In [1]: import numpy as np

In [2]: from numpy import linalg as LA

In [3]: np.set_printoptions(suppress=True, linewidth=200)

In [4]: theta = np.deg2rad(90)

In [5]: A = np.eye(3)

In [6]: A[np.ix_([0, 2], [0, 2])] = [[np.cos(theta), -np.sin(theta)], [np.sin(theta), np.cos(theta)]]

In [7]: A.round(2) + 0
Out[7]: 
array([[ 0.,  0., -1.],
       [ 0.,  1.,  0.],
       [ 1.,  0.,  0.]])

In [8]: arr = np.load("block1.npy")

In [9]: arr
Out[9]: 
array([[ -6, -18,   5,  15],
       [ -6, -18,   5,  15],
       [ -5, -15,  -1,  -3],
       [ -5, -15,  -1,  -3]])

In [10]: r = LA.matrix_rank(arr)

In [11]: r
Out[11]: np.int64(2)

In [12]: N = LA.svd(arr)[2][r:].T

In [13]: [int(LA.matrix_rank(arr[:i])) for i in range(1, len(arr) + 1)]
Out[13]: [1, 1, 2, 2]

In [14]: LA.matrix_rank(arr.T @ arr), LA.matrix_rank(arr @ arr.T)
Out[14]: (np.int64(2), np.int64(2))

In [15]: np.round(arr @ N, 2) + 0
Out[15]: 
array([[0., 0.],
       [0., 0.],
       [0., 0.],
       [0., 0.]])

In [16]: [int(LA.matrix_rank(arr[:, :j + 1])) for j in range(4)]
Out[16]: [1, 1, 2, 2]

In [17]: np.allclose(arr @ N, 0)
Out[17]: True

In [18]: np.round(LA.svd(arr, compute_uv=False), 2) + 0
Out[18]: array([38.48, 16.11,  0.  ,  0.  ])

In [19]: arr.sum(axis=0)
Out[19]: array([-22, -66,   8,  24])

In [20]: np.unravel_index(np.abs(arr).argmax(), arr.shape)
Out[20]: (np.int64(0), np.int64(1))

In [21]: np.abs(arr).max()
Out[21]: np.int64(18)

In [22]: arr - arr[0]
Out[22]: 
array([[  0,   0,   0,   0],
       [  0,   0,   0,   0],
       [  1,   3,  -6, -18],
       [  1,   3,  -6, -18]])

In [23]: np.diff(arr, axis=0)
Out[23]: 
array([[  0,   0,   0,   0],
       [  1,   3,  -6, -18],
       [  0,   0,   0,   0]])

In [24]: round(LA.eigvals(arr).sum().real, 2)
Out[24]: np.float64(-28.0)

In [25]: round(float(LA.det(2 * arr)), 2), np.round(LA.det(arr), 2)
Out[25]: (0.0, np.float64(0.0))

In [26]: round(LA.det(arr[::-1]), 2)
Out[26]: np.float64(0.0)

In [27]: np.round(np.poly(arr), 2) + 0
Out[27]: array([  1.,  28., 496.,   0.,   0.])

In [28]: np.round(LA.eigvals(arr), 2) + 0
Out[28]: array([-14.+17.32j, -14.-17.32j,   0. +0.j  ,   0. +0.j  ])

In [29]: data = np.load("data.npy")

In [30]: data
Out[30]: 
array([[ 6, -6, -7,  5],
       [ 0,  3,  6, -1],
       [ 0,  0, -3,  5],
       [ 0,  0,  0,  5]])

In [31]: T = np.stack([data, 4 * data, data[::-1]])

In [32]: np.round(LA.det(T), 2)
Out[32]: array([  -270., -69120.,   -270.])

In [33]: np.einsum("bij,cij->bc", T, T)
Out[33]: 
array([[ 251, 1004,    4],
       [1004, 4016,   16],
       [   4,   16,  251]])

In [34]: T.shape
Out[34]: (3, 4, 4)

In [35]: T.sum(axis=0)
Out[35]: 
array([[ 30, -30, -35,  30],
       [  0,  15,  27,   0],
       [  0,   3,  -9,  24],
       [  6,  -6,  -7,  30]])

In [36]: ev, V = LA.eig(data)

In [37]: np.round(np.sort(LA.eigvals(data @ data)), 2)
Out[37]: array([ 9.,  9., 25., 36.])

In [38]: np.round(np.sort(LA.eigvals(data.T)), 2)
Out[38]: array([-3.,  3.,  5.,  6.])

In [39]: ev
Out[39]: array([ 6.,  3., -3.,  5.])

In [40]: J = np.load("layer7.npy")

In [41]: J.round(2)
Out[41]: 
array([[ 7.69, -4.66,  1.14,  4.22],
       [ 6.02, -6.17, -1.8 ,  4.73],
       [-6.43, -2.11, -7.36, -0.13],
       [-7.8 ,  0.17, -6.02, -1.7 ],
       [ 7.84, -4.4 ,  1.53,  4.11],
       [ 7.63,  0.23,  6.3 ,  1.44],
       [ 0.19, -6.43, -6.71,  3.68],
       [-6.96, -1.4 , -7.02, -0.64],
       [-5.06,  6.56,  2.97, -4.75],
       [-3.64, -4.65, -7.85,  1.88],
       [-7.3 , -0.85, -6.7 , -1.02],
       [-7.29,  5.2 , -0.25, -4.44],
       [ 6.93,  1.43,  7.04,  0.62],
       [-2.47,  6.82,  5.31, -4.37],
       [-8.27,  2.07, -4.36, -2.88],
       [-6.15,  6.1 ,  1.62, -4.72],
       [ 6.9 , -5.59, -0.48,  4.58],
       [-4.93, -3.66, -7.82,  1.06]])

In [42]: # rank 2

In [43]: f, v = J[5], J[13]

In [44]: np.round(f @ f, 2)
Out[44]: np.float64(100.0)

In [45]: p = (f @ v) / (f @ f) * f

In [46]: p.round(2)
Out[46]: array([0.75, 0.02, 0.62, 0.14])

In [47]: round(float((v - p) @ f), 2)
Out[47]: -0.0

In [48]: LA.matrix_rank(np.outer(f, v))
Out[48]: np.int64(1)
